>>> import numpy as np
>>> np.set_printoptions(suppress=True, linewidth=120)
>>> tidy = lambda a: np.round(a, 3) + 0
>>> J = np.load("a.npy")
>>> J
array([[ 61.,  64., -16., -32.,  40.],
       [ 64.,  61., -16., -32.,  40.],
       [-16., -16.,   1.,   8., -10.],
       [-32., -32.,   8.,  13., -20.],
       [ 40.,  40., -10., -20.,  22.]])
>>> U, sig, VT = np.linalg.svd(J)
>>> print(np.argmax(sig[:-1] / (sig[1:] + 1e-6)) + 1)
1
>>> M2 = U[:, :1] @ np.diag(sig[:1]) @ VT[:1]
>>> tidy(np.linalg.norm(J - M2) / np.linalg.norm(J))
np.float64(0.035)
>>> tidy(np.abs(J - M2).max())
np.float64(2.931)
>>> vals, evecs = np.linalg.eig(J)
>>> tidy(np.prod(vals))
np.float64(13770.0)
>>> tidy(J @ evecs[:, 0] - vals[0] * evecs[:, 0])
array([0., 0., 0., 0., 0.])
>>> tidy(vals)
array([ -3., 170.,  -3.,  -3.,  -3.])
>>> tidy(np.sort(np.linalg.eigvals(np.linalg.inv(J))))
array([-0.333+0.j, -0.333+0.j, -0.333+0.j, -0.333+0.j,  0.006+0.j])
>>> F = np.load("m.npy")
>>> F
array([[-0.123, -0.122,  0.229,  0.073,  0.085],
       [ 1.699,  0.877,  0.696,  3.212, -0.971],
       [ 0.202,  0.106,  0.058,  0.483, -0.163],
       [-0.349, -0.273,  0.281,  0.012,  0.134],
       [ 1.927,  1.133, -0.001,  1.999, -0.849],
       [-1.093, -0.624,  0.37 ,  0.033,  0.221],
       [ 0.263,  0.165,  0.125,  0.609, -0.193],
       [ 0.734,  0.34 ,  0.715,  2.378, -0.591],
       [ 0.743,  0.464,  0.269,  1.651, -0.535],
       [-0.007, -0.064,  0.1  ,  0.297, -0.048],
       [-0.294,  0.082, -1.162, -2.014,  0.231],
       [ 0.1  ,  0.012,  0.509,  1.286, -0.257],
       [ 3.633,  1.957,  1.815,  8.417, -2.486],
       [ 0.822,  0.595, -0.329,  0.728, -0.474],
       [-0.25 , -0.017, -1.081, -2.529,  0.451],
       [ 1.011,  0.544,  0.613,  2.738, -0.78 ],
       [-0.458, -0.187, -0.241, -0.573,  0.128]])
>>> labels = F[:, 2] > np.median(F[:, 2])
>>> f = F[labels].mean(axis=0) - F[~labels].mean(axis=0)
>>> labels.astype(int)
array([0, 1, 0, 1, 0, 1, 0, 1, 1, 0, 0, 1, 1, 0, 0, 1, 0])
>>> vec = np.array([1, 2, 1, 0, 1])
>>> rhs = F @ vec
>>> beta, lr = np.zeros(5), 1 / np.linalg.norm(F, 2) ** 2
>>> for i in range(20):
...     beta -= lr * F.T @ (F @ beta - rhs)
...     if i % 5 == 0: print(i, round(np.linalg.norm(F @ beta - rhs), 3))
... 
0 2.352
5 1.94
10 1.625
15 1.385
>>> print(tidy(np.linalg.cond(F)))
647.689
>>> Ac = (F - F.mean(axis=0)) / F.std(axis=0)
>>> tidy(Ac.std(axis=0))
array([1., 1., 1., 1., 1.])
>>> beta = np.linalg.lstsq(np.delete(Ac, 4, axis=1), Ac[:, 4])[0]
>>> print(tidy(1 - np.var(Ac[:, 4] - np.delete(Ac, 4, axis=1) @ beta)))
1.0
>>> W = np.array([[6, -2, 0], [-3, -8, 0], [2, 2, -6], [-5, -9, -8], [0, 1, -3]])
>>> beta = np.array([6, 8, 4])
>>> H = np.maximum(F @ W + beta, 0)
>>> (H > 0).astype(int)
array([[1, 1, 1],
       [0, 0, 0],
       [1, 1, 1],
       [1, 1, 1],
       [1, 0, 0],
       [1, 1, 1],
       [1, 1, 0],
       [0, 0, 0],
       [1, 0, 0],
       [1, 1, 1],
       [1, 1, 1],
       [1, 0, 0],
       [0, 0, 0],
       [1, 0, 1],
       [1, 1, 1],
       [0, 0, 0],
       [1, 1, 1]])
>>> Z = np.array([[-1, 0], [0, 0], [-2, -1]])
>>> print(W @ Z)
[[-6  0]
 [ 3  0]
 [10  6]
 [21  8]
 [ 6  3]]
>>> (H @ Z).round(6).argmax(axis=1)
array([1, 0, 1, 1, 1, 1, 1, 0, 1, 1, 1, 1, 0, 1, 1, 0, 1])
>>> arr = np.array([[2, -1, 0, 0], [1, -1, 0, 0], [0, 0, 2, -1], [0, 0, 1, -1]])
>>> print(np.flatnonzero(np.linalg.matrix_power((arr != 0) + (arr.T != 0) + np.eye(4), 4)[2]))
[2 3]
>>> U, sig, VT = np.linalg.svd(arr, full_matrices=False)
>>> np.allclose(U * sig @ VT, arr)
True
>>> tidy(sig / sig[0])
array([1.   , 1.   , 0.146, 0.146])
>>> tidy(sig)
array([2.618, 2.618, 0.382, 0.382])
>>> P = np.triu(np.array([[0, 0, -1, -3], [-2, -2, -1, -1], [-3, -2, 3, -1], [3, -1, 1, 1]]), 1) + np.eye(4)
>>> M2 = P @ arr @ np.linalg.inv(P)
>>> np.trace(M2), np.trace(arr)
(np.float64(2.0), np.int64(2))
>>> tidy(np.poly(M2))
array([ 1., -2., -1.,  2.,  1.])
>>> tidy(np.linalg.det(arr[::-1]))
np.float64(1.0)
>>> tidy(np.poly(arr))
array([ 1., -2., -1.,  2.,  1.])
>>> tidy(np.linalg.eigvals(arr).sum().real)
np.float64(2.0)
>>> tidy(np.linalg.eigvals(arr))
array([ 1.618, -0.618,  1.618, -0.618])
>>> np.einsum("ii->", arr)
np.int64(2)
>>> print(tidy(np.linalg.det(arr.T)))
1.0
>>> M2 = np.linalg.inv(arr)
>>> (np.abs(M2) > 1e-9).astype(int)
array([[1, 1, 0, 0],
       [1, 1, 0, 0],
       [0, 0, 1, 1],
       [0, 0, 1, 1]])
>>> M2
array([[ 1., -1.,  0.,  0.],
       [ 1., -2., -0., -0.],
       [ 0.,  0.,  1., -1.],
       [-0., -0.,  1., -2.]])
>>> tidy(np.linalg.slogdet(arr)[0])
np.float64(1.0)
>>> arr @ M2
array([[1., 0., 0., 0.],
       [0., 1., 0., 0.],
       [0., 0., 1., 0.],
       [0., 0., 0., 1.]])
>>> np.allclose(M2, arr.T)
False
>>> data = np.tanh(np.array([[0.4, -1.9],
...     [-0.8, 0.3],
...     [0.8, 0.2],
...     [0.0, 1.1],
...     [0.6, -0.8],
...     [-1.3, 0.0],
...     [0.5, -0.1],
...     [2.0, 0.6],
...     [0.2, 0.3],
...     [-0.8, -1.0],
...     [-1.7, 1.2],
...     [0.3, -1.8],
...     [0.2, -0.2],
...     [-0.8, 1.6],
...     [-1.7, -0.9]]) @ np.array([[-0.8, 1.7, 0.9, -0.4, -3.1], [-0.2, 1.4, 0.5, -1.4, 1.0]]))
>>> tidy(data)
array([[ 0.06 , -0.963, -0.53 ,  0.987, -0.996],
       [ 0.523, -0.735, -0.515, -0.1  ,  0.992],
       [-0.592,  0.927,  0.675, -0.537, -0.979],
       [-0.217,  0.912,  0.501, -0.912,  0.8  ],
       [-0.31 , -0.1  ,  0.139,  0.706, -0.99 ],
       [ 0.778, -0.976, -0.824,  0.478,  0.999],
       [-0.363,  0.611,  0.38 , -0.06 , -0.929],
       [-0.938,  1.   ,  0.97 , -0.927, -1.   ],
       [-0.217,  0.641,  0.319, -0.462, -0.31 ],
       [ 0.686, -0.992, -0.84 ,  0.938,  0.901],
       [ 0.808, -0.837, -0.731, -0.762,  1.   ],
       [ 0.119, -0.965, -0.558,  0.984, -0.992],
       [-0.119,  0.06 ,  0.08 ,  0.197, -0.675],
       [ 0.31 ,  0.706,  0.08 , -0.958,  0.999],
       [ 0.912, -1.   , -0.963,  0.96 ,  1.   ]])
>>> vec = np.array([-1, 2, -1, -3, 0])
>>> rhs = data @ vec
>>> tidy(np.linalg.solve(data.T @ data, data.T @ rhs))
array([-1.,  2., -1., -3.,  0.])
>>> tidy(np.linalg.pinv(data) @ data)
array([[1., 0., 0., 0., 0.],
       [0., 1., 0., 0., 0.],
       [0., 0., 1., 0., 0.],
       [0., 0., 0., 1., 0.],
       [0., 0., 0., 0., 1.]])
>>> tidy(np.linalg.lstsq(data, rhs)[0])
array([-1.,  2., -1., -3.,  0.])
>>> rng = np.random.default_rng(321979)
>>> rhs = rhs + 0.05 * rng.normal(size=15)
>>> tidy(rhs)
array([-4.419, -1.23 ,  3.527,  4.318, -2.128, -3.366,  1.382,  4.741,  2.571, -4.583,  0.612, -4.358, -0.405,  3.948,
       -4.793])
>>> beta, *_ = np.linalg.lstsq(data, rhs)
>>> print(tidy(np.linalg.norm(rhs - data @ beta)))
0.178
>>> [round(float(np.linalg.norm(np.linalg.solve(data.T @ data + lam * np.eye(5), data.T @ rhs))), 2) for lam in (0, 1, 10, 100)]
[4.17, 2.92, 1.94, 0.5]
>>> tidy(beta)
array([-1.128,  2.191, -1.427, -3.046, -0.047])
>>> M2 = np.c_[data[:, :4] @ np.array([[1, 1, -2, 2], [1, -2, 1, -2], [-2, 2, -2, 2], [-1, -1, 0, -1]]), np.array([-2, -2, 2, 2, -1, -1, -2, -1, -2, 0, -2, -1, 2, 1, 2])]
>>> tidy(M2)
array([[-0.829, -0.061, -0.023, -0.001, -2.   ],
       [ 0.918,  1.062, -0.75 ,  1.585, -2.   ],
       [-0.477, -0.559,  0.76 , -1.151,  2.   ],
       [ 0.607, -0.128,  0.344, -0.344,  2.   ],
       [-1.394, -0.538,  0.241, -0.848, -1.   ],
       [ 0.973,  0.604, -0.883,  1.382, -1.   ],
       [-0.452, -0.764,  0.576, -1.127, -2.   ],
       [-0.952, -0.069,  0.934, -1.007, -1.   ],
       [ 0.25 , -0.4  ,  0.437, -0.616, -2.   ],
       [ 0.435,  0.053, -0.684,  0.738,  0.   ],
       [ 2.194,  1.781, -0.991,  2.589, -2.   ],
       [-0.713, -0.051, -0.087,  0.069, -1.   ],
       [-0.417, -0.277,  0.139, -0.396,  2.   ],
       [ 1.814,  0.014, -0.072,  0.324,  1.   ],
       [ 0.878,  0.026, -0.899,  0.939,  2.   ]])
>>> tidy(np.linalg.norm(M2 - data @ np.linalg.lstsq(data, M2)[0], axis=0))
array([0.   , 0.   , 0.   , 0.   , 4.973])
>>> Ac = M2 - M2.mean(axis=0)
>>> U, sig, VT = np.linalg.svd(Ac, full_matrices=False)
>>> np.linalg.matrix_rank(Ac)
np.int64(5)
>>> np.abs(VT[0]).argmax()
np.int64(4)
>>> tidy(sig ** 2 / (sig ** 2).sum())
array([0.526, 0.413, 0.046, 0.015, 0.   ])
>>> (np.sign(U[:, 0]) == np.sign(U[0, 0])).astype(int)
array([1, 1, 0, 0, 0, 1, 1, 0, 1, 1, 1, 1, 0, 0, 0])
>>> np.searchsorted(np.cumsum(sig ** 2) / (sig ** 2).sum(), 0.9) + 1
np.int64(2)
>>> tidy(Ac.mean(axis=0))
array([0., 0., 0., 0., 0.])
>>> print(np.abs(U[:, 0]).argmax())
10
>>> tidy((sig ** 2).sum() ** 2 / (sig ** 4).sum())
np.float64(2.225)
>>> mat = np.loadtxt("sample11.csv", delimiter=",")
>>> mat
array([[ 1.567, -1.168,  2.594, -2.969],
       [-3.206,  0.544,  5.314, -1.908],
       [-2.443,  1.471,  6.7  , -4.071],
       [ 0.238, -3.642,  2.002, -2.745],
       [-3.402,  1.497,  6.018, -1.994],
       [-0.17 ,  0.975,  4.028, -4.234],
       [ 1.73 , -2.017,  3.286, -4.185],
       [-0.393,  0.328,  2.809, -2.358],
       [-1.086,  0.068,  6.442, -3.264],
       [-2.824,  2.64 ,  5.864, -2.982],
       [ 1.128, -0.994,  3.153, -4.424]])
>>> q, evecs = np.linalg.qr(mat[:, :1])[0], np.linalg.qr(mat[:, 1:])[0]
>>> sig = np.linalg.svd(q.T @ evecs, compute_uv=False)
>>> print((sig > 0.9).sum())
1
>>> Z = mat[[4, 8]].astype(float)
>>> for _ in range(4):
...     labels = np.linalg.norm(mat[:, None] - Z, axis=-1).argmin(axis=1)
...     Z = np.array([mat[labels == j].mean(axis=0) for j in range(2)])
... 
>>> labels
array([1, 0, 0, 1, 0, 1, 1, 1, 0, 0, 1])
>>> print(tidy(Z[1] - Z[0]))
[ 3.276 -2.33  -3.089 -0.642]
>>> tidy(Z)
array([[-2.592,  1.244,  6.068, -2.844],
       [ 0.683, -1.086,  2.979, -3.486]])
>>> vec = np.array([1, 3, 1, 2])
>>> rhs = mat @ vec
>>> print(tidy(np.linalg.pinv(mat) @ mat))
[[1. 0. 0. 0.]
 [0. 1. 0. 0.]
 [0. 0. 1. 0.]
 [0. 0. 0. 1.]]
>>> try:
...     np.linalg.solve(mat, rhs)
... except np.linalg.LinAlgError as e:
...     print(e)
... 
Last 2 dimensions of the array must be square
>>> rhs = rhs + 0.3 * rng.normal(size=11)
>>> tidy(rhs)
array([ -4.917,  -0.122,   0.953, -14.325,   3.054,  -1.781,  -9.551,  -1.725,  -1.249,   5.488,  -7.428])
>>> beta, *_ = np.linalg.lstsq(mat, rhs)
>>> tidy(beta)
array([0.976, 3.082, 0.948, 1.925])
>>> [round(float(np.linalg.norm(np.linalg.solve(mat.T @ mat + lam * np.eye(4), mat.T @ rhs))), 2) for lam in (0, 1, 10, 100)]
[3.88, 3.32, 2.3, 0.95]
>>> tidy(mat.T @ (rhs - mat @ beta))
array([0., 0., 0., 0.])
>>> tidy(np.linalg.norm(rhs - mat @ beta))
np.float64(0.848)
>>> vec = np.array([2, 0, 2, 2])
>>> rhs = mat @ vec
>>> beta, lr = np.zeros(4), 1 / np.linalg.norm(mat, 2) ** 2
>>> for i in range(10):
...     beta -= lr * mat.T @ (mat @ beta - rhs)
...     if i % 2 == 0: print(i, round(np.linalg.norm(mat @ beta - rhs), 3))
... 
0 4.646
2 4.589
4 4.538
6 4.49
8 4.443
>>> tidy(np.linalg.cond(mat))
np.float64(14.136)
>>> feats = np.array([[0.0, 0.0, -8.0], [0.0, 0.0, 9.0], [-8.0, 9.0, 0.0]])
>>> print(tidy(np.linalg.det(feats.T)))
0.0
>>> np.einsum("ii->", feats)
np.float64(0.0)
>>> tidy(np.linalg.eigvals(feats).sum().real)
np.float64(0.0)
>>> q, _ = np.linalg.qr(np.array([[0.2], [0.2], [-1.5], [2.7], [0.5]]))
>>> A = q @ q.T
>>> tidy(A)
array([[ 0.004,  0.004, -0.03 ,  0.055,  0.01 ],
       [ 0.004,  0.004, -0.03 ,  0.055,  0.01 ],
       [-0.03 , -0.03 ,  0.228, -0.41 , -0.076],
       [ 0.055,  0.055, -0.41 ,  0.739,  0.137],
       [ 0.01 ,  0.01 , -0.076,  0.137,  0.025]])
>>> [round(float(x), 3) for x in np.linalg.svd(A, compute_uv=False)[:3]]
[1.0, 0.0, 0.0]
>>> np.linalg.cond(A) > 100
np.True_
>>> labels = rng.permutation(5)
>>> labels
array([0, 3, 4, 2, 1])
>>> M2 = A[labels][:, labels]
>>> tidy(M2)
array([[ 0.004,  0.055,  0.01 , -0.03 ,  0.004],
       [ 0.055,  0.739,  0.137, -0.41 ,  0.055],
       [ 0.01 ,  0.137,  0.025, -0.076,  0.01 ],
       [-0.03 , -0.41 , -0.076,  0.228, -0.03 ],
       [ 0.004,  0.055,  0.01 , -0.03 ,  0.004]])
>>> print(tidy(np.linalg.det(M2)), tidy(np.linalg.det(A[labels])))
0.0 0.0
>>> tidy(np.sort(np.abs(np.linalg.eigvals(M2))))
array([0., 0., 0., 0., 1.])
>>> np.allclose(M2, A)
False
>>> P = np.triu(np.array([[-2, 0, 1, -2, -1],
...     [0, -1, 2, 2, -1],
...     [-2, 0, 1, 0, 0],
...     [0, 1, 1, 0, 2],
...     [2, 2, 1, 1, 2]]), 1) + np.eye(5)
>>> M2 = P @ A @ np.linalg.inv(P)
>>> tidy(np.poly(M2))
array([ 1., -1.,  0.,  0.,  0.,  0.])
>>> np.linalg.matrix_rank(M2)
np.int64(1)
>>> tidy(M2)
array([[-0.146, -0.146,  1.532, -1.97 ,  3.283],
       [ 0.043,  0.043, -0.447,  0.574, -0.957],
       [-0.03 , -0.03 ,  0.319, -0.41 ,  0.684],
       [ 0.075,  0.075, -0.787,  1.012, -1.687],
       [ 0.01 ,  0.01 , -0.106,  0.137, -0.228]])
>>> print(tidy(np.trace(M2)), tidy(np.trace(A)))
1.0 1.0
>>> f = np.array([1, 1])
>>> np.correlate(arr[3], arr[1], "full")
array([ 0,  0,  0,  0, -1,  2, -1])
>>> np.convolve(arr[3], f)
array([ 0,  0,  1,  0, -1])
>>> np.cross(arr[3, :3], arr[1, :3])
array([1, 1, 0])
